$ python -q
>>> import numpy as np
>>> np.set_printoptions(precision=2, suppress=True, linewidth=100, floatmode="fixed")
>>> m1 = np.loadtxt("data.csv", delimiter=",")
>>> m1
array([[ 5.00,  5.00,  5.00],
       [ 5.00, 10.00, 10.00],
       [ 5.00, 10.00, 15.00]])
>>> Y = m1 / np.linalg.norm(m1, axis=1, keepdims=True)
>>> G = Y @ Y.T
>>> G
array([[1.00, 0.96, 0.93],
       [0.96, 1.00, 0.98],
       [0.93, 0.98, 1.00]])
>>> (G - 2 * np.eye(3)).round(6).argmax(axis=1)
array([1, 2, 1])
>>> G.mean(axis=0)
array([0.96, 0.98, 0.97])
>>> np.count_nonzero(G)
np.int64(9)
>>> rng = np.random.default_rng(6)
>>> lab = rng.permutation(3)
>>> Y = m1[:, lab] * rng.choice([-1, 1], 3)
>>> Y
array([[  5.00,  -5.00,   5.00],
       [  5.00, -10.00,  10.00],
       [  5.00, -10.00,  15.00]])
>>> left, _, Vt = np.linalg.svd(m1.T @ Y)
>>> np.round(left @ Vt, 2) + 0
array([[ 1.00,  0.00,  0.00],
       [ 0.00, -1.00,  0.00],
       [ 0.00,  0.00,  1.00]])
>>> np.round(np.linalg.lstsq(m1, Y)[0], 2) + 0
array([[ 1.00,  0.00,  0.00],
       [ 0.00, -1.00,  0.00],
       [ 0.00,  0.00,  1.00]])
>>> lab
array([0, 1, 2])
>>> M = np.loadtxt("mat.csv", delimiter=",")
>>> M
array([[-0.05, -1.12,  1.64],
       [ 0.10,  0.10,  1.10],
       [ 0.70,  1.60, -1.00],
       [-0.40, -0.90,  0.80]])
>>> T = np.stack([M, -1 * M, M[::-1]])
>>> np.linalg.matrix_rank(T.reshape(3, -1))
np.int64(2)
>>> np.linalg.matrix_rank(T)
array([3, 3, 3])
>>> hat = M @ np.linalg.solve(M.T @ M, M.T)
>>> hat @ M[:, 2]
array([ 1.64,  1.10, -1.00,  0.80])
>>> np.round(np.linalg.eigvalsh(hat), 2) + 0
array([0.00, 1.00, 1.00, 1.00])
>>> hat
array([[ 1.00,  0.01, -0.02, -0.03],
       [ 0.01,  0.96,  0.10,  0.17],
       [-0.02,  0.10,  0.74, -0.43],
       [-0.03,  0.17, -0.43,  0.30]])
>>> Y = hat / np.sqrt((hat ** 2).mean(axis=1, keepdims=True))
>>> Y[2]
array([-0.04,  0.24,  1.72, -0.99])
>>> np.linalg.norm(Y, axis=1)
array([2.00, 2.00, 2.00, 2.00])
>>> np.round(hat - hat.mean(axis=1, keepdims=True), 2) + 0
array([[ 0.76, -0.23, -0.26, -0.27],
       [-0.30,  0.65, -0.21, -0.14],
       [-0.12,  0.00,  0.64, -0.53],
       [-0.03,  0.17, -0.43,  0.30]])
>>> q = M.astype(float).copy()
>>> for j in range(3):
...     q[:, j] -= q[:, :j] @ (q[:, :j].T @ q[:, j])
...     q[:, j] /= np.linalg.norm(q[:, j])
... 
>>> np.round(q.T @ q, 2) + 0
array([[1.00, 0.00, 0.00],
       [0.00, 1.00, 0.00],
       [0.00, 0.00, 1.00]])
>>> q
array([[-0.06, -0.99, -0.12],
       [ 0.12, -0.13,  0.96],
       [ 0.86, -0.03, -0.01],
       [-0.49,  0.03,  0.24]])
>>> Y = np.c_[M[:, :2] @ np.array([[2, 3], [2, 0]]), np.array([2, 5, 5, -6])]
>>> Y
array([[-2.34, -0.15,  2.00],
       [ 0.40,  0.30,  5.00],
       [ 4.60,  2.10,  5.00],
       [-2.60, -1.20, -6.00]])
>>> np.linalg.matrix_rank(Y)
np.int64(3)
>>> K = np.load("w.npy")
>>> K
array([[-0.22, -2.47],
       [-2.35,  1.18],
       [ 1.57,  0.89]])
>>> hat = K @ np.linalg.solve(K.T @ K, K.T)
>>> np.diag(hat)
array([0.76, 0.79, 0.44])
>>> np.linalg.matrix_rank(np.eye(3) - hat)
np.int64(1)
>>> np.round((np.eye(3) - hat) @ K, 2) + 0
array([[0.00, 0.00],
       [0.00, 0.00],
       [0.00, 0.00]])
>>> arr = np.load("run4.npy")
>>> arr
array([[ 1,  3, 15],
       [ 0,  1,  5],
       [ 1,  0,  0],
       [ 2,  0,  0]])
>>> left, s, Vt = np.linalg.svd(arr)
>>> V = Vt[:(s > 1e-8).sum()]
>>> x = arr[1] + -3 * arr[3] + rng.integers(2) * np.eye(3)[0]
>>> x
array([-6.00,  1.00,  5.00])
>>> np.linalg.matrix_rank(np.vstack([arr, x]))
np.int64(2)
>>> np.round(V.T @ V, 2) + 0
array([[1.00, 0.00, 0.00],
       [0.00, 0.04, 0.19],
       [0.00, 0.19, 0.96]])
>>> Y = np.array([[0, 1], [3, 1]])
>>> Z = np.kron(Y, arr)
>>> np.linalg.matrix_rank(Z)
np.int64(4)
>>> Z.shape
(8, 6)
>>> left, s, Vt = np.linalg.svd(arr)
>>> np.argmax(s[:-1] / (s[1:] + 1e-6)) + 1
np.int64(2)
>>> Y = left[:, :2] @ np.diag(s[:2]) @ Vt[:2]
>>> np.linalg.matrix_rank(Y)
np.int64(2)
>>> round(float(np.linalg.norm(arr - Y, 2)), 2), round(s[2], 2)
(0.0, np.float64(0.0))
>>> np.allclose(arr[:-1].T @ np.linalg.lstsq(arr[:-1].T, arr[-1])[0], arr[-1])
True
>>> np.round(arr @ np.linalg.pinv(arr) @ arr, 2) + 0
array([[ 1.00,  3.00, 15.00],
       [ 0.00,  1.00,  5.00],
       [ 1.00,  0.00,  0.00],
       [ 2.00,  0.00,  0.00]])
>>> feats = np.load("arr.npy")
>>> feats
array([[0, 1, 1],
       [1, 0, 1],
       [1, 1, 0]])
>>> q, Rm = np.linalg.qr(feats)
>>> np.allclose(Rm.T @ Rm, feats.T @ feats)
True
>>> Rm
array([[-1.41, -0.71, -0.71],
       [ 0.00,  1.22,  0.41],
       [ 0.00,  0.00, -1.15]])
>>> round(float(abs(Rm[0, 0])), 2), round(float(np.linalg.norm(feats[:, 0])), 2)
(1.41, 1.41)
>>> round(float(np.trace(q @ q.T)), 2)
3.0
>>> np.abs(np.diag(Rm))
array([1.41, 1.22, 1.15])
>>> X = np.load("sample8.npy")
>>> X
array([[0, 2],
       [0, 0]])
>>> [round(float(x), 2) for x in np.linalg.svd(X, compute_uv=False)[:3]]
[2.0, 0.0]
>>> round(float(np.linalg.norm(X, 2) / np.linalg.norm(X)), 2)
1.0
>>> np.linalg.cond(X) > 100
np.True_
>>> X.T @ X
array([[0, 0],
       [0, 4]])
>>> np.linalg.norm(X, axis=0)
array([0.00, 2.00])
>>> X[:, 1] @ X[:, 0]
np.int64(0)
>>> np.linalg.svd(X, compute_uv=False)
array([2.00, 0.00])
>>> A = np.loadtxt("dump.csv", delimiter=",")
>>> A
array([[ 0.14,  0.00, -0.99],
       [ 0.00,  1.00,  0.00],
       [ 0.99,  0.00,  0.14]])
>>> (A != 0).astype(int)
array([[1, 0, 1],
       [0, 1, 0],
       [1, 0, 1]])
>>> (np.linalg.matrix_power((A != 0) + (A.T != 0) + np.eye(3), 3) > 0).astype(int)
array([[1, 0, 1],
       [0, 1, 0],
       [1, 0, 1]])
>>> np.flatnonzero(np.linalg.matrix_power((A != 0) + (A.T != 0) + np.eye(3), 3)[0])
array([0, 2])
>>> np.round(A @ A.T, 2) + 0
array([[1.00, 0.00, 0.00],
       [0.00, 1.00, 0.00],
       [0.00, 0.00, 1.00]])
>>> np.linalg.pinv(A)
array([[ 0.14,  0.00,  0.99],
       [ 0.00,  1.00,  0.00],
       [-0.99,  0.00,  0.14]])
>>> A @ A
array([[-0.96,  0.00, -0.28],
       [ 0.00,  1.00,  0.00],
       [ 0.28,  0.00, -0.96]])
>>> np.allclose(A, A.T)
False
>>> (A - A.T) / 2
array([[ 0.00,  0.00, -0.99],
       [ 0.00,  0.00,  0.00],
       [ 0.99,  0.00,  0.00]])
>>> np.sort(np.abs(np.linalg.eigvals(A)))
array([1.00, 1.00, 1.00])
>>> round(float(np.linalg.det(A)), 2)
1.0
>>> np.round(np.abs(np.linalg.eigvals(A)).max(), 2)
np.float64(1.0)
>>> q, V = np.linalg.qr(A[:, :1])[0], np.linalg.qr(A[:, 1:])[0]
>>> s = np.linalg.svd(q.T @ V, compute_uv=False)
>>> (s > 0.9).sum()
np.int64(0)
>>> s.round(2) + 0
array([0.00])
>>> np.degrees(np.arccos(s.clip(0, 1)))
array([90.00])
>>> th = np.radians(135)
>>> Rm = np.eye(3)
>>> Rm[2, 2] = Rm[1, 1] = np.cos(th)
>>> Rm[2, 1], Rm[1, 2] = -np.sin(th), np.sin(th)
>>> Rm
array([[ 1.00,  0.00,  0.00],
       [ 0.00, -0.71,  0.71],
       [ 0.00, -0.71, -0.71]])
>>> Y = M @ Rm.T
>>> np.linalg.svd(M, compute_uv=False), np.linalg.svd(Y, compute_uv=False)
(array([3.08, 1.12, 0.25]), array([3.08, 1.12, 0.25]))
>>> np.abs(Y - M).max(axis=0)
array([0.00, 3.44, 2.01])
>>> round(float(np.linalg.det(Rm)), 2), np.round(np.trace(Rm), 2)
(1.0, np.float64(-0.41))
>>> J = np.load("x.npy")
>>> J
array([[ 3,  4,  2],
       [ 3,  5,  7],
       [ 4,  6, 12],
       [ 5, 11, 15],
       [ 8, 16, 20],
       [ 8, 16, 23],
       [ 9, 17, 28],
       [10, 22, 28],
       [13, 23, 32],
       [13, 28, 36],
       [16, 31, 41],
       [18, 35, 41],
       [19, 37, 42],
       [24, 40, 42],
       [27, 42, 42],
       [32, 45, 46],
       [37, 49, 48],
       [38, 50, 53],
       [42, 50, 55],
       [42, 50, 59],
       [44, 50, 59],
       [46, 54, 60]])
>>> def softmax(z):
...     e = np.exp(z - z.max(axis=-1, keepdims=True))
...     return e / e.sum(axis=-1, keepdims=True)
... 
>>> np.round(softmax(J[13]), 2) + 0
array([0.00, 0.12, 0.88])
>>> np.round(softmax(10 * J[13]), 2) + 0
array([0.00, 0.00, 1.00])
>>> att = J @ J.T / np.sqrt(3)
>>> softmax(att).round(6).argmax(axis=1)
array([21, 21, 21, 21, 21, 21, 21, 21, 21, 21, 21, 21, 21, 21, 21, 21, 21, 21, 21, 21, 21, 21])
>>> Xs = J - J.mean(axis=0)
>>> left, s, Vt = np.linalg.svd(Xs, full_matrices=False)
>>> np.linalg.matrix_rank(Xs)
np.int64(3)
>>> Vt[0] * np.sign(Vt[0, np.abs(Vt[0]).argmax()])
array([0.52, 0.60, 0.61])
>>> np.abs(Vt[-1])
array([0.30, 0.80, 0.53])
>>> round(float((s ** 2).sum() ** 2 / (s ** 4).sum()), 2)
1.06
>>> lab = J[:, 0] > np.median(J[:, 0])
>>> f = J[lab].mean(axis=0) - J[~lab].mean(axis=0)
>>> ((J - J.mean(axis=0)) @ f > 0).astype(int)
array([0, 0, 0, 0, 0, 0, 0, 0, 0, 0, 1, 1, 1, 1, 1, 1, 1, 1, 1, 1, 1, 1])
>>> np.argsort(-np.abs(f).round(6), kind="stable")
array([1, 2, 0])
>>> lab.astype(int)
array([0, 0, 0, 0, 0, 0, 0, 0, 0, 0, 0, 1, 1, 1, 1, 1, 1, 1, 1, 1, 1, 1])
>>> G = np.cov(J, rowvar=False)
>>> np.linalg.eigvalsh(G)[::-1]
array([785.33,  17.03,   5.01])
>>> G
array([[224.24, 242.28, 241.66],
       [242.28, 284.62, 285.00],
       [241.66, 285.00, 298.52]])
>>> np.argwhere(np.triu(np.abs(np.corrcoef(J.T)) > 0.8, 1))
array([[0, 1],
       [0, 2],
       [1, 2]])
>>> np.median(J, axis=0)
array([17.00, 33.00, 41.00])
>>> J.std(axis=0)
array([14.63, 16.48, 16.88])
>>> np.argsort(-J.std(axis=0).round(6), kind="stable")
array([2, 1, 0])
>>> q, V = np.linalg.qr(G[:, :1])[0], np.linalg.qr(G[:, 1:])[0]
>>> s = np.linalg.svd(q.T @ V, compute_uv=False)
>>> s
array([1.00])
>>> (s > 0.9).sum()
np.int64(1)
>>> np.degrees(np.arccos(s.clip(0, 1)))
array([1.84])
